% python3 -q
>>> import numpy as np
>>> from numpy import linalg as LA
>>> np.set_printoptions(precision=2, suppress=True, linewidth=200)
>>> W2 = np.array([[-0.4, 0.2, 1.7, -1.1, -0.5],
...     [-0.8, 1.2, -0.4, 1.8, -1.1],
...     [-0.6, -0.5, 0.2, 1.1, -2.9]])
>>> rng = np.random.default_rng(46)
>>> J = np.array([[9, 9, 5],
...     [5, 5, 7],
...     [8, 6, 1],
...     [0, 9, 3],
...     [3, 2, 4],
...     [7, 6, 0],
...     [2, 4, 1],
...     [2, 6, 7],
...     [9, 4, 6],
...     [3, 6, 8],
...     [5, 4, 1],
...     [0, 3, 8],
...     [8, 1, 3],
...     [3, 4, 3],
...     [1, 7, 5],
...     [5, 7, 7],
...     [8, 7, 4],
...     [8, 0, 4],
...     [5, 4, 4],
...     [2, 9, 6],
...     [6, 2, 9],
...     [3, 3, 7],
...     [7, 5, 0],
...     [0, 6, 2],
...     [0, 1, 4],
...     [7, 6, 0],
...     [2, 6, 0]]) @ W2 + 0.1 * rng.normal(size=(27, 5))
>>> print(J)
[[-13.85  10.22  12.67  11.87 -29.02]
 [-10.34   3.5    7.86  11.21 -28.25]
 [ -8.57   8.26  11.31   2.99 -13.48]
 [ -8.83   9.3   -3.12  19.48 -18.52]
 [ -5.18   0.87   5.1    4.75 -15.22]
 [ -7.8    8.56   9.55   3.29  -9.98]
 [ -4.71   4.8    1.96   6.09  -8.33]
 [ -9.77   4.27   2.3   16.39 -27.89]
 [-10.32   3.69  14.89   3.97 -26.18]
 [-10.91   3.93   4.33  16.45 -31.51]
 [ -5.8    5.25   7.03   2.61  -9.82]
 [ -7.23  -0.51   0.31  14.28 -26.52]
 [ -5.7    1.51  13.8   -3.7  -13.96]
 [ -6.4    3.87   4.03   7.26 -14.5 ]
 [ -9.03   6.13  -0.19  17.03 -22.87]
 [-11.77   6.     6.88  14.7  -30.45]
 [-11.17   8.03  11.48   8.34 -23.27]
 [ -5.59  -0.32  14.46  -4.34 -15.61]
 [ -7.63   3.61   7.78   6.26 -18.64]
 [-11.56   8.18   0.91  20.54 -28.48]
 [ -9.33  -0.92  11.24   7.03 -31.26]
 [ -7.91   0.82   5.29   9.8  -25.19]
 [ -6.8    7.34   9.81   1.23  -8.89]
 [ -5.9    6.11  -2.08  13.01 -12.51]
 [ -3.28  -0.74   0.58   6.25 -12.7 ]
 [ -7.58   8.62   9.45   3.13 -10.11]
 [ -5.55   7.61   1.11   8.67  -7.57]]
>>> Ac = J - J.mean(axis=0)
>>> left, s, Vh = LA.svd(Ac, full_matrices=False)
>>> print(Vh[0] * np.sign(Vh[0, np.abs(Vh[0]).argmax()]))
[ 0.2  -0.01  0.17 -0.58  0.77]
>>> print(np.abs(Vh[0]).argmax())
4
>>> print(np.searchsorted(np.cumsum(s ** 2) / (s ** 2).sum(), 0.9) + 1)
2
>>> print(np.abs(Vh[-1]))
[0.77 0.04 0.47 0.44 0.03]
>>> print(round(float((s ** 2).sum() ** 2 / (s ** 4).sum()), 2))
2.14
>>> print(np.round(s ** 2 / (s ** 2).sum(), 2) + 0)
[0.61 0.29 0.1  0.   0.  ]
>>> print(np.round(Ac.mean(axis=0), 2) + 0)
[0. 0. 0. 0. 0.]
>>> W2 = J[[0, 23]].astype(float)
>>> for _ in range(5):
...     lab = LA.norm(J[:, None] - W2, axis=-1).argmin(axis=1)
...     W2 = np.array([J[lab == j].mean(axis=0) for j in range(2)])
... 
>>> print(lab)
[0 0 1 0 1 1 1 0 0 0 1 0 1 1 0 0 0 1 1 0 0 0 1 1 1 1 1]
>>> print(W2)
[[-10.16   4.82   5.76  13.16 -26.88]
 [ -6.18   4.67   6.71   4.11 -12.24]]
>>> print(W2[1] - W2[0])
[ 3.98 -0.15  0.95 -9.05 14.64]
>>> Ac = (J - J.mean(axis=0)) / J.std(axis=0)
>>> print(np.argwhere(np.abs(Ac) > 2))
[[0 0]]
>>> coef = LA.lstsq(np.delete(Ac, 3, axis=1), Ac[:, 3])[0]
>>> print(coef)
[-0.26  0.2  -0.77 -0.47]
>>> print(round(float(1 - np.var(Ac[:, 3] - np.delete(Ac, 3, axis=1) @ coef)), 2))
1.0
>>> lab = rng.permutation(5)
>>> Y = J[:, lab] * rng.choice([-1, 1], 5)
>>> print(Y)
[[-10.22 -12.67 -11.87 -29.02  13.85]
 [ -3.5   -7.86 -11.21 -28.25  10.34]
 [ -8.26 -11.31  -2.99 -13.48   8.57]
 [ -9.3    3.12 -19.48 -18.52   8.83]
 [ -0.87  -5.1   -4.75 -15.22   5.18]
 [ -8.56  -9.55  -3.29  -9.98   7.8 ]
 [ -4.8   -1.96  -6.09  -8.33   4.71]
 [ -4.27  -2.3  -16.39 -27.89   9.77]
 [ -3.69 -14.89  -3.97 -26.18  10.32]
 [ -3.93  -4.33 -16.45 -31.51  10.91]
 [ -5.25  -7.03  -2.61  -9.82   5.8 ]
 [  0.51  -0.31 -14.28 -26.52   7.23]
 [ -1.51 -13.8    3.7  -13.96   5.7 ]
 [ -3.87  -4.03  -7.26 -14.5    6.4 ]
 [ -6.13   0.19 -17.03 -22.87   9.03]
 [ -6.    -6.88 -14.7  -30.45  11.77]
 [ -8.03 -11.48  -8.34 -23.27  11.17]
 [  0.32 -14.46   4.34 -15.61   5.59]
 [ -3.61  -7.78  -6.26 -18.64   7.63]
 [ -8.18  -0.91 -20.54 -28.48  11.56]
 [  0.92 -11.24  -7.03 -31.26   9.33]
 [ -0.82  -5.29  -9.8  -25.19   7.91]
 [ -7.34  -9.81  -1.23  -8.89   6.8 ]
 [ -6.11   2.08 -13.01 -12.51   5.9 ]
 [  0.74  -0.58  -6.25 -12.7    3.28]
 [ -8.62  -9.45  -3.13 -10.11   7.58]
 [ -7.61  -1.11  -8.67  -7.57   5.55]]
>>> left, _, Vh = LA.svd(J.T @ Y)
>>> print(np.round(left @ Vh, 2) + 0)
[[ 0.  0.  0.  0. -1.]
 [-1.  0.  0.  0.  0.]
 [ 0. -1.  0.  0.  0.]
 [ 0.  0. -1.  0.  0.]
 [ 0.  0.  0.  1.  0.]]
>>> print(np.round(LA.lstsq(J, Y)[0], 2) + 0)
[[ 0.  0.  0.  0. -1.]
 [-1.  0.  0.  0.  0.]
 [ 0. -1.  0.  0.  0.]
 [ 0.  0. -1.  0.  0.]
 [ 0.  0.  0.  1.  0.]]
>>> Y = np.array([[2, 1], [2, 1]])
>>> arr = np.tile(Y, (2, 2))
>>> print(arr)
[[2 1 2 1]
 [2 1 2 1]
 [2 1 2 1]
 [2 1 2 1]]
>>> left, s, Vh = LA.svd(arr)
>>> print(s.round(2) + 0)
[6.32 0.   0.   0.  ]
>>> print(np.argmax(s[:-1] / (s[1:] + 1e-6)) + 1)
1
>>> Y = left[:, :1] @ np.diag(s[:1]) @ Vh[:1]
>>> print(round(float(LA.norm(arr - Y) / LA.norm(arr)), 2))
0.0
>>> print(np.round(np.abs(arr - Y).max(), 2))
0.0
>>> print(LA.matrix_rank(arr, rtol=0.05))
1
